>>> import numpy as np
>>> from numpy import linalg as LA
>>> np.set_printoptions(precision=1, suppress=True, linewidth=200)
>>> mat = np.load("arr.npy")
>>> mat
array([[ 0.1, -9.3,  8.6, -4. , -0.8, -3.4],
       [ 0.3, -9.2,  8.2, -3.8, -0.7, -4.3],
       [-0.4, -9.8,  8.4, -4.2, -1.3, -4.3],
       [-0.5, -9.2,  7.9, -4.1, -1.2, -3.8],
       [-0.1, -9.7,  8.1, -4.3, -1.1, -3.9],
       [-0.5, -9.6,  8.2, -3.9, -1.2, -3.8],
       [ 0.5, -9. ,  8. , -4.4, -0.6, -4.2],
       [ 0.3, -8.7,  7.6, -3.8, -1.3, -3.5],
       [ 0.5, -9.1,  7.9, -3.9, -1. , -3.7],
       [ 0.5, -9. ,  8.9, -4. , -0.8, -3.8],
       [ 0.6, -9. ,  8.3, -3.9, -0.9, -3.7],
       [-0.2,  3.8,  6.8, -2.5,  2. , -3.3],
       [ 0.4,  3.8,  6.9, -2.9,  2. , -3.2],
       [-0.3,  4.2,  7. , -2.8,  2.1, -3.1],
       [ 0.2,  3.6,  6.8, -3.5,  2.1, -2.3],
       [-0.1,  4.4,  7.4, -3. ,  2.3, -3.4],
       [-0.2,  3.9,  7.7, -3.2,  2.2, -2.5],
       [ 0. ,  4.3,  7.1, -2.9,  1.9, -2.6],
       [-0.9,  4.4,  6.9, -2.9,  1.1, -2.4],
       [ 0.5,  4. ,  7. , -2.3,  2.1, -3. ],
       [-0.1,  3.7,  7.4, -3.1,  2.4, -2.5],
       [ 0.6,  4.4,  7. , -3.3,  1.9, -3.3],
       [-7.2,  8. ,  9.2,  4.2, -3.5, -5.9],
       [-7.2,  7.8,  8.9,  4.2, -3.3, -6.3],
       [-7.1,  8. ,  9.1,  4.3, -2.5, -6.1],
       [-7.1,  8.3,  8.9,  4.1, -2.9, -5.4],
       [-6.6,  8.5,  9. ,  3.5, -3.1, -6. ],
       [-7.1,  7.9,  8.6,  4.5, -2.8, -6.2],
       [-7. ,  7.9,  9.2,  4. , -2.7, -5.9],
       [-6.9,  7.6,  9.1,  4.7, -3.3, -6.2],
       [-6.9,  8.2,  8.6,  3.5, -3. , -6.3],
       [-7.1,  7.7,  8.6,  4.8, -3. , -6.4],
       [-6.8,  7.4,  9.4,  4.1, -3.2, -6.2]])
>>> cen = mat - mat.mean(axis=0)
>>> vecs = LA.svd(cen)[2][:3]
>>> Y = cen - cen @ vecs.T @ vecs
>>> round(float(LA.norm(Y) / LA.norm(cen)), 1)
0.1
>>> LA.norm(Y, axis=1).round(6).argmax()
np.int64(9)
>>> np.round(np.cov(cen @ vecs.T, rowvar=False), 1) + 0
array([[72.9,  0. ,  0. ],
       [ 0. , 15. ,  0. ],
       [ 0. ,  0. ,  0.1]])
>>> (cen @ vecs.T).std(axis=0)
array([8.4, 3.8, 0.4])
>>> np.round(np.diag(vecs.T @ vecs), 1) + 0
array([0.6, 0.9, 0. , 0.5, 0.4, 0.6])
>>> dist = LA.norm(mat[:, None] - mat[None], axis=-1)
>>> np.flatnonzero(dist[28] < dist.mean() / 2)
array([22, 23, 24, 25, 26, 27, 28, 29, 30, 31, 32])
>>> dist.mean(axis=1).argmax()
np.int64(2)
>>> dist[:5, :5]
array([[0. , 1. , 1.3, 1.1, 0.9],
       [1. , 0. , 1.2, 1.1, 1. ],
       [1.3, 1.2, 0. , 0.9, 0.6],
       [1.1, 1.1, 0.9, 0. , 0.7],
       [0.9, 1. , 0.6, 0.7, 0. ]])
>>> np.unravel_index(dist.round(6).argmax(), dist.shape)
(np.int64(4), np.int64(25))
>>> dist[28].round(6).argsort(kind="stable")[:4]
array([28, 24, 25, 32])
>>> LA.matrix_rank(dist ** 2)
np.int64(8)
>>> cen = (mat - mat.mean(axis=0)) / mat.std(axis=0)
>>> cen.std(axis=0)
array([1., 1., 1., 1., 1., 1.])
>>> b = LA.lstsq(np.delete(cen, 5, axis=1), cen[:, 5])[0]
>>> np.abs(b).argmax()
np.int64(3)
>>> b.round(1) + 0
array([ 0. ,  0.4,  0. , -1.1,  0.2])
>>> A = np.loadtxt("mat.csv", delimiter=",")
>>> A
array([[-1.5, -5.5,  1.1,  0.4, -0.4,  4.1, -0.3,  3.8,  0.5],
       [-2. , -4.7,  0.7,  1.8, -2. ,  5.6,  0.1,  2.2,  0.7],
       [-2.6, -0.7, -0.3,  2.2, -6.4,  5.9,  3.6,  2.2, -0.4],
       [-0.8, -4.6, -0.9,  1.2, -2.7,  8.8,  6.4,  4.3, -2. ],
       [ 1.3, -5.9, -0.3, -0.3,  3.4,  3.7,  1. ,  2.1, -0.8],
       [-2.2, -4. , -0.7,  1.7, -4.8,  8.2,  5.1,  4.1, -1.1],
       [-0.7, -1.2, -0.6,  0.7, -2.6,  3.5,  3.1,  2.1, -0.9],
       [-1.9, -2.1,  1.5,  0.9, -2. ,  1.7, -1.5,  1.9,  1. ],
       [-1.4, -2.9,  0.1,  1.2, -2.2,  4.6,  1.7,  2.1, -0.1],
       [-3.3,  1. ,  0.9,  2.3, -5.8,  1.7, -1. ,  0.1,  1.5],
       [ 0. , -4.4, -0.8,  0.1, -1. ,  6. ,  4.4,  4.2, -1.8],
       [-1.2,  0.8,  0.7,  0.7, -1.7, -0.1, -1.5, -0.2,  0.8],
       [-1.5, -0.2,  0.7,  0.1, -2.3,  0.6, -0.1,  1.6,  0.2],
       [-0.6, -3.6, -1.2,  1.6, -2.6,  7.7,  4.9,  2.3, -1.3],
       [-3.8,  0.8,  0.3,  3.2, -7.8,  4.3,  0.9,  0.2,  1.3],
       [-1.2, -3.4,  1.3,  1.2,  0.3,  1.9, -3.2,  0.1,  1.8],
       [-1.9, -4.6,  0.8,  1.7, -2.2,  5.5,  0.1,  2.2,  0.7],
       [-0.7, -2.8,  0.6, -0.1, -0.3,  2.2, -0.2,  1.7,  0.3],
       [-2.7,  0. ,  1.4,  0.6, -4. ,  0.2, -1.4,  1.6,  1.2],
       [-3.3, -2.4,  0.4,  2.8, -6.2,  6.9,  2.2,  2.4,  0.5],
       [-0.7, -0.2, -0.6,  1. , -2.1,  2.4,  1.9,  0.2, -0.6],
       [-4.1, -1.1,  0.5,  2.4, -8.5,  6.5,  3.9,  4. , -0.3],
       [-3.2, -3.5,  0.4,  2.6, -6.7,  7.8,  3.6,  3.9, -0.3],
       [-2.1, -4.8,  0.6,  2. , -2.1,  5.7,  0.1,  2. ,  0.7],
       [-2.8, -5.8,  0.3,  2.4, -4.5,  9.1,  3.1,  4.3, -0.2],
       [-1.2,  0.5,  0.6,  0.5, -1.7, -0.4, -1.3,  0. ,  0.9],
       [-1.3, -0.3,  0.7,  0.3, -2.3,  0.8,  0.1,  1.6,  0.2],
       [-2.4, -5. ,  0.1,  2.9, -4.2,  8.2,  1.9,  2.3,  0.4],
       [-1.4, -1.2, -0.9,  1.7, -4.7,  6.2,  5.1,  2.2, -1.3],
       [-1. , -4.9, -0.4,  2.5, -2. ,  7.7,  1.9,  0.6,  0.3],
       [-1.8, -2.2, -0.5,  2.7, -4.3,  6.2,  2.2,  0.3,  0.5],
       [ 0. , -4.3,  0.6,  0.7,  2.3,  2.3, -1.7,  0.3,  0.8],
       [-2. , -1.4,  0.1,  0.8, -4.7,  4.1,  3.3,  3.7, -0.7],
       [-1.3, -2.9,  0. ,  1.3, -2.3,  4.6,  1.6,  2. , -0.1],
       [-2. , -3. ,  1.2,  0.3, -2.5,  2.5, -0.4,  3.5,  0.4],
       [-2.7, -4.9,  0.2,  2.9, -4. ,  8.2,  1.9,  2.5,  0.4]])
>>> Uu, sv = LA.svd(A)
Traceback (most recent call last):
  File "<python-input-27>", line 1, in <module>
    Uu, sv = LA.svd(A)
    ^^^^^^
ValueError: too many values to unpack (expected 2)
>>> Uu, sv, Vt = LA.svd(A, full_matrices=False)
>>> (sv > 1e-8).sum()
np.int64(9)
>>> np.round(Uu.T @ Uu, 1) + 0
array([[1., 0., 0., 0., 0., 0., 0., 0., 0.],
       [0., 1., 0., 0., 0., 0., 0., 0., 0.],
       [0., 0., 1., 0., 0., 0., 0., 0., 0.],
       [0., 0., 0., 1., 0., 0., 0., 0., 0.],
       [0., 0., 0., 0., 1., 0., 0., 0., 0.],
       [0., 0., 0., 0., 0., 1., 0., 0., 0.],
       [0., 0., 0., 0., 0., 0., 1., 0., 0.],
       [0., 0., 0., 0., 0., 0., 0., 1., 0.],
       [0., 0., 0., 0., 0., 0., 0., 0., 1.]])
>>> Uu.shape, sv.shape, Vt.shape
((36, 9), (9,), (9, 9))
>>> sv
array([47.2, 17.4, 13.4,  7.4,  0.8,  0.6,  0.6,  0.5,  0.4])
>>> f, v = A[0], A[9]
>>> round(float(f @ f), 1)
65.6
>>> round(f @ v, 1)
np.float64(12.1)
>>> p = (f @ v) / (f @ f) * f
>>> p
array([-0.3, -1. ,  0.2,  0.1, -0.1,  0.8, -0.1,  0.7,  0.1])
>>> round(float(LA.norm(f + v) ** 2 + LA.norm(f - v) ** 2), 1)
246.8
